% ipython --no-banner

In [1]: import numpy as np

In [2]: from numpy import linalg as LA

In [3]: np.set_printoptions(suppress=True, linewidth=140)

In [4]: mat = np.load("run17.npy")

In [5]: mat
Out[5]: 
array([[2, 2, 2],
       [2, 4, 4],
       [2, 4, 6]])

In [6]: u = np.array([-2, -5, -1])

In [7]: np.correlate(mat[0], mat[1], "full")
Out[7]: array([ 8, 16, 20, 12,  4])

In [8]: np.array([np.convolve(row, u, "same") for row in mat])
Out[8]: 
array([[-14, -16, -12],
       [-18, -30, -24],
       [-18, -34, -34]])

In [9]: np.cross(mat[0, :3], mat[1, :3])
Out[9]: array([ 0, -4,  4])

In [10]: np.convolve(mat[0], u)
Out[10]: array([ -4, -14, -16, -12,  -2])

In [11]: X = np.load("block16.npy")

In [12]: print(X)
[[0 0 1 0]
 [0 3 0 0]
 [0 0 0 1]
 [0 0 0 0]]

In [13]: U, sv, Vh = LA.svd(X)

In [14]: vecs = Vh[:(sv > 1e-8).sum()]

In [15]: rng = np.random.default_rng(663)

In [16]: x = X[3] + -1 * X[2] + rng.integers(2) * np.eye(4)[3]

In [17]: x
Out[17]: array([0., 0., 0., 0.])

In [18]: vecs.T @ vecs
Out[18]: 
array([[0., 0., 0., 0.],
       [0., 1., 0., 0.],
       [0., 0., 1., 0.],
       [0., 0., 0., 1.]])

In [19]: LA.matrix_rank(np.vstack([X, x]))
Out[19]: np.int64(3)

In [20]: u = np.array([0, 3, 3])

In [21]: np.polyval(u, X[0])
Out[21]: array([3, 3, 6, 3])

In [22]: np.correlate(X[0], X[3], "full")
Out[22]: array([0, 0, 0, 0, 0, 0, 0])

In [23]: np.flatnonzero(LA.matrix_power((X != 0) + (X.T != 0) + np.eye(4), 4)[0])
Out[23]: array([0, 2, 3])

In [24]: (LA.matrix_power((X != 0) + (X.T != 0) + np.eye(4), 4) > 0).astype(int)
Out[24]: 
array([[1, 0, 1, 1],
       [0, 1, 0, 0],
       [1, 0, 1, 1],
       [1, 0, 1, 1]])

In [25]: W = np.array([[9, -7, -4, 3], [2, -5, -6, 1], [-5, -3, 9, -1], [3, -7, 6, 4]])

In [26]: b = np.array([-3, -3, -1, -2])

In [27]: act = np.maximum(X @ W + b, 0)

In [28]: LA.matrix_rank(act)
Out[28]: np.int64(3)

In [29]: np.round((act > 0).mean(axis=0), 1)
Out[29]: array([0.2, 0. , 0.5, 0.5])

In [30]: Z = np.array([[0, 1, 4], [3, 1, 5], [3, 3, 4], [2, 0, 2]])

In [31]: W @ Z
Out[31]: 
array([[-27, -10,  -9],
       [-31, -21, -39],
       [ 16,  19,  -1],
       [  5,  14,   9]])

In [32]: act @ Z
Out[32]: 
array([[24, 24, 32],
       [ 2,  3, 14],
       [19, 15, 24],
       [ 0,  0,  0]])

In [33]: hat = np.triu(np.array([[-4, -8, 7, 9], [-2, 0, 0, 5], [-8, -4, 6, -4], [0, 9, 1, -3]]), 1) + np.eye(4)

In [34]: out = hat @ X @ LA.inv(hat)

In [35]: round(float(LA.det(out)), 1)
Out[35]: 0.0

In [36]: print(LA.matrix_rank(out))
3

In [37]: print(np.poly(out))
[ 1. -3.  0.  0.  0.]

In [38]: np.trace(out), np.trace(X)
Out[38]: (np.float64(3.0), np.int64(3))

In [39]: labels = rng.integers(0, 2, 4)

In [40]: feats = (labels[:, None] == labels) * -2 + np.eye(4)

In [41]: feats
Out[41]: 
array([[-1., -2., -2., -2.],
       [-2., -1., -2., -2.],
       [-2., -2., -1., -2.],
       [-2., -2., -2., -1.]])

In [42]: np.allclose(feats @ feats.T, feats.T @ feats)
Out[42]: True

In [43]: (feats @ feats)[0]
Out[43]: array([13., 12., 12., 12.])

In [44]: print(np.sort(np.abs(np.fft.fft(feats[0]))), np.round(np.sort(LA.svd(feats, compute_uv=False)), 1))
[1. 1. 1. 7.] [1. 1. 1. 7.]

In [45]: print(feats @ np.ones(4))
[-7. -7. -7. -7.]

In [46]: vals, vecs = LA.eigh(feats)

In [47]: x = np.array([-2, 0, -1, 2])

In [48]: print(round(float(x @ feats @ x / (x @ x)), 1), vals[0], round(float(vals[-1]), 1))
0.8 -7.0 1.0

In [49]: np.abs(feats).sum(axis=1).max(), np.abs(vals).max()
Out[49]: (np.float64(7.0), np.float64(7.0))

In [50]: np.round(vecs * np.abs(vals) @ vecs.T, 1)
Out[50]: 
array([[2.5, 1.5, 1.5, 1.5],
       [1.5, 2.5, 1.5, 1.5],
       [1.5, 1.5, 2.5, 1.5],
       [1.5, 1.5, 1.5, 2.5]])

In [51]: np.round(LA.eigvalsh(feats[1:, 1:]), 1)
Out[51]: array([-5.,  1.,  1.])

In [52]: x @ feats @ x
Out[52]: np.float64(7.0)

In [53]: round(float(LA.det(feats)), 1)
Out[53]: -7.0

In [54]: print(np.allclose(feats, feats.T))
True

In [55]: feats @ feats
Out[55]: 
array([[13., 12., 12., 12.],
       [12., 13., 12., 12.],
       [12., 12., 13., 12.],
       [12., 12., 12., 13.]])

In [56]: print((feats - feats.T) / 2)
[[0. 0. 0. 0.]
 [0. 0. 0. 0.]
 [0. 0. 0. 0.]
 [0. 0. 0. 0.]]

In [57]: q = feats.astype(float).copy()

In [58]: for j in range(4):
    ...:     q[:, j] -= q[:, :j] @ (q[:, :j].T @ q[:, j])
    ...:     q[:, j] /= LA.norm(q[:, j])
    ...: 

In [59]: np.round(q.T @ q, 1) + 0
Out[59]: 
array([[1., 0., 0., 0.],
       [0., 1., 0., 0.],
       [0., 0., 1., 0.],
       [0., 0., 0., 1.]])

In [60]: print(q.round(1))
[[-0.3 -0.8 -0.5 -0.3]
 [-0.6  0.6 -0.5 -0.3]
 [-0.6 -0.1  0.8 -0.3]
 [-0.6 -0.1 -0.1  0.8]]

In [61]: data = np.load("test17.npy")

In [62]: data.round(1)
Out[62]: 
array([[-1.5,  7.6,  2.6,  0.7],
       [-8.6, -0.6, -4.5, -1.6],
       [ 1.2, -0.5, -3. ,  7.4],
       [ 3.3,  3.2, -5.7, -4. ]])

In [63]: np.round(np.sort(np.abs(LA.eigvals(data))), 1)
Out[63]: array([8.3, 8.3, 8.8, 8.8])

In [64]: np.round(np.trace(data), 1)
Out[64]: np.float64(-9.1)

In [65]: labels = rng.permutation(4)

In [66]: out = data[:, labels] * rng.choice([-1, 1], 4)

In [67]: out.round(1)
Out[67]: 
array([[ 1.5,  0.7, -7.6, -2.6],
       [ 8.6, -1.6,  0.6,  4.5],
       [-1.2,  7.4,  0.5,  3. ],
       [-3.3, -4. , -3.2,  5.7]])

In [68]: U, _, Vh = LA.svd(data.T @ out)

In [69]: np.round(U @ Vh, 1) + 0
Out[69]: 
array([[-1.,  0.,  0.,  0.],
       [ 0.,  0., -1.,  0.],
       [ 0.,  0.,  0., -1.],
       [ 0.,  1.,  0.,  0.]])

In [70]: print(np.round(np.einsum("ij,ji->", data, data), 1))
-183.5

In [71]: np.round(np.kron(np.eye(2, dtype=int), data), 1)
Out[71]: 
array([[-1.5,  7.6,  2.6,  0.7, -0. ,  0. ,  0. ,  0. ],
       [-8.6, -0.6, -4.5, -1.6, -0. , -0. , -0. , -0. ],
       [ 1.2, -0.5, -3. ,  7.4,  0. , -0. , -0. ,  0. ],
       [ 3.3,  3.2, -5.7, -4. ,  0. ,  0. , -0. , -0. ],
       [-0. ,  0. ,  0. ,  0. , -1.5,  7.6,  2.6,  0.7],
       [-0. , -0. , -0. , -0. , -8.6, -0.6, -4.5, -1.6],
       [ 0. , -0. , -0. ,  0. ,  1.2, -0.5, -3. ,  7.4],
       [ 0. ,  0. , -0. , -0. ,  3.3,  3.2, -5.7, -4. ]])

In [72]: round(float(LA.det(data.T)), 1)
Out[72]: 5314.4

In [73]: np.round(LA.eigvals(data), 1)
Out[73]: array([ 0.6+8.7j,  0.6-8.7j, -5.2+6.5j, -5.2-6.5j])

In [74]: round(float(np.einsum("ii->", data)), 1)
Out[74]: -9.1

In [75]: np.round(np.poly(data), 1)
Out[75]: array([   1. ,    9.1,  133.3,  707.2, 5314.4])

In [76]: x = np.array([-1, 0, 2, -1])

In [77]: np.sign((data @ x).round(6))
Out[77]: array([ 1.,  1., -1., -1.])

In [78]: np.round(data @ np.eye(4)[1], 1)
Out[78]: array([ 7.6, -0.6, -0.5,  3.2])

In [79]: np.round(data * x, 1)
Out[79]: 
array([[  1.5,   0. ,   5.2,  -0.7],
       [  8.6,  -0. ,  -9. ,   1.6],
       [ -1.2,  -0. ,  -5.9,  -7.4],
       [ -3.3,   0. , -11.4,   4. ]])

In [80]: hat = np.triu(np.array([[2, 4, -2, 3], [0, 0, -5, -2], [4, -1, 2, 1], [-2, 3, 4, -3]]), 1) + np.eye(4)

In [81]: out = hat @ data @ LA.inv(hat)

In [82]: np.round(np.poly(out), 1)
Out[82]: array([   1. ,    9.1,  133.3,  707.2, 5314.4])

In [83]: LA.matrix_rank(out)
Out[83]: np.int64(4)

In [84]: print(np.round(LA.det(out), 1))
5314.4

In [85]: K = np.loadtxt("sample15.csv", delimiter=",")

In [86]: K
Out[86]: 
array([[ 9.,  9.,  7.],
       [ 8.,  0., -7.],
       [ 9.,  9.,  7.]])

In [87]: labels = rng.permutation(3)

In [88]: labels
Out[88]: array([1, 0, 2])

In [89]: out = K[labels][:, labels]

In [90]: np.diag(out)
Out[90]: array([0., 9., 7.])

In [91]: np.allclose(out, K)
Out[91]: False

In [92]: rank = LA.matrix_rank(K)

In [93]: rank
Out[93]: np.int64(2)

In [94]: ns = LA.svd(K)[2][rank:].T

In [95]: np.allclose(K @ ns, 0)
Out[95]: True

In [96]: [int(LA.matrix_rank(np.delete(K, i, axis=0))) for i in range(3)]
Out[96]: [2, 1, 2]

In [97]: np.round(K @ ns, 1) + 0
Out[97]: 
array([[0.],
       [0.],
       [0.]])

In [98]: ns.shape
Out[98]: (3, 1)

In [99]: W0 = np.array([[0, 2, -3, -3], [-2, 0, 3, -1], [3, 1, 3, 1], [1, -3, -2, 0]])

In [100]: W0[:, 0] = 3 * W0[:, 2]

In [101]: W0
Out[101]: 
array([[-9,  2, -3, -3],
       [ 9,  0,  3, -1],
       [ 9,  1,  3,  1],
       [-6, -3, -2,  0]])

In [102]: np.round(LA.eigvals(W0).sum().real, 1)
Out[102]: np.float64(-6.0)

In [103]: np.einsum("ij,ji->", W0, W0)
Out[103]: np.int64(116)

In [104]: print(np.round(np.poly(W0), 1) + 0)
[   1.    6.  -40. -104.    0.]

In [105]: print(round(LA.det(W0[::-1]), 1))
-0.0

In [106]: rank = LA.matrix_rank(W0)

In [107]: rank
Out[107]: np.int64(3)

In [108]: ns = LA.svd(W0)[2][rank:].T

In [109]: np.allclose(W0 @ ns, 0)
Out[109]: True

In [110]: print([int(LA.matrix_rank(W0[:i])) for i in range(1, len(W0) + 1)])
[1, 2, 3, 3]

In [111]: print(np.round(W0 @ ns, 1) + 0)
[[0.]
 [0.]
 [0.]
 [0.]]

In [112]: [int(LA.matrix_rank(np.delete(W0, i, axis=0))) for i in range(4)]
Out[112]: [3, 3, 3, 3]

In [113]: [int(LA.matrix_rank(W0[:, :j + 1])) for j in range(4)]
Out[113]: [1, 2, 2, 3]

In [114]: np.round(ns[:, 0] / ns[np.abs(ns[:, 0]).round(6).argmax(), 0], 1) + 0
Out[114]: array([-0.3,  0. ,  1. ,  0. ])

In [115]: U, sv, Vh = LA.svd(W0)

In [116]: vecs = Vh[:(sv > 1e-8).sum()]

In [117]: x = W0[2] + -3 * W0[0] + rng.integers(2) * np.eye(4)[3]

In [118]: print(x)
[36. -5. 12. 10.]

In [119]: np.round(vecs.T @ vecs, 1) + 0
Out[119]: 
array([[0.9, 0. , 0.3, 0. ],
       [0. , 1. , 0. , 0. ],
       [0.3, 0. , 0.1, 0. ],
       [0. , 0. , 0. , 1. ]])

In [120]: LA.matrix_rank(np.vstack([W0, x]))
Out[120]: np.int64(3)

In [121]: u, r1 = W0[3], W0[0]

In [122]: u @ r1
Out[122]: np.int64(54)

In [123]: u @ u
Out[123]: np.int64(49)

In [124]: pr = (u @ r1) / (u @ u) * u

In [125]: print(round(float(LA.norm(u + r1) ** 2 + LA.norm(u - r1) ** 2), 1))
304.0

In [126]: pr.round(1)
Out[126]: array([-6.6, -3.3, -2.2,  0. ])

In [127]: print(LA.matrix_rank(np.outer(u, r1)))
1

In [128]: hat = np.triu(np.array([[2, 1, 0, 1], [1, 1, 0, 1], [0, 2, 0, 1], [1, 1, 0, 0]]), 1) + np.eye(4)

In [129]: out = hat @ W0 @ LA.inv(hat)

In [130]: np.round(np.poly(out), 1) + 0
Out[130]: array([   1.,    6.,  -40., -104.,    0.])

In [131]: np.trace(out), np.trace(W0)
Out[131]: (np.float64(-6.0), np.int64(-6))

In [132]: F = np.load("arr.npy")

In [133]: F
Out[133]: 
array([[-8.9,  6. , -2. ],
       [ 8.8, -6.2,  6. ],
       [-6.1,  4. , -4. ],
       [ 6. , -4. ,  3.9]])

In [134]: U, sv, Vh = LA.svd(F)

In [135]: print(np.argmax(sv[:-1] / (sv[1:] + 1e-6)) + 1)
2

In [136]: sv.round(1)
Out[136]: array([20. ,  2.9,  0.2])

In [137]: out = U[:, :2] @ np.diag(sv[:2]) @ Vh[:2]

In [138]: print(np.round(LA.norm(F - out, 2), 1), round(sv[2], 1))
0.2 0.2

In [139]: LA.matrix_rank(out)
Out[139]: np.int64(2)

In [140]: out = np.c_[F[:, :2] @ np.array([[-3, 3], [-1, 3]]), np.array([1, 2, 1, -1])]

In [141]: print(out.round(1))
[[ 20.7  -8.7   1. ]
 [-20.2   7.8   2. ]
 [ 14.3  -6.3   1. ]
 [-14.    6.   -1. ]]

In [142]: LA.matrix_rank(out)
Out[142]: np.int64(3)

In [143]: np.round(LA.norm(LA.qr(F)[0].T @ out, axis=0) ** 2 / ((out ** 2).sum(axis=0) + 1e-12), 1)
Out[143]: array([1., 1., 1.])

In [144]: np.round(LA.lstsq(F, out[:, 0])[0], 1) + 0
Out[144]: array([-3., -1.,  0.])
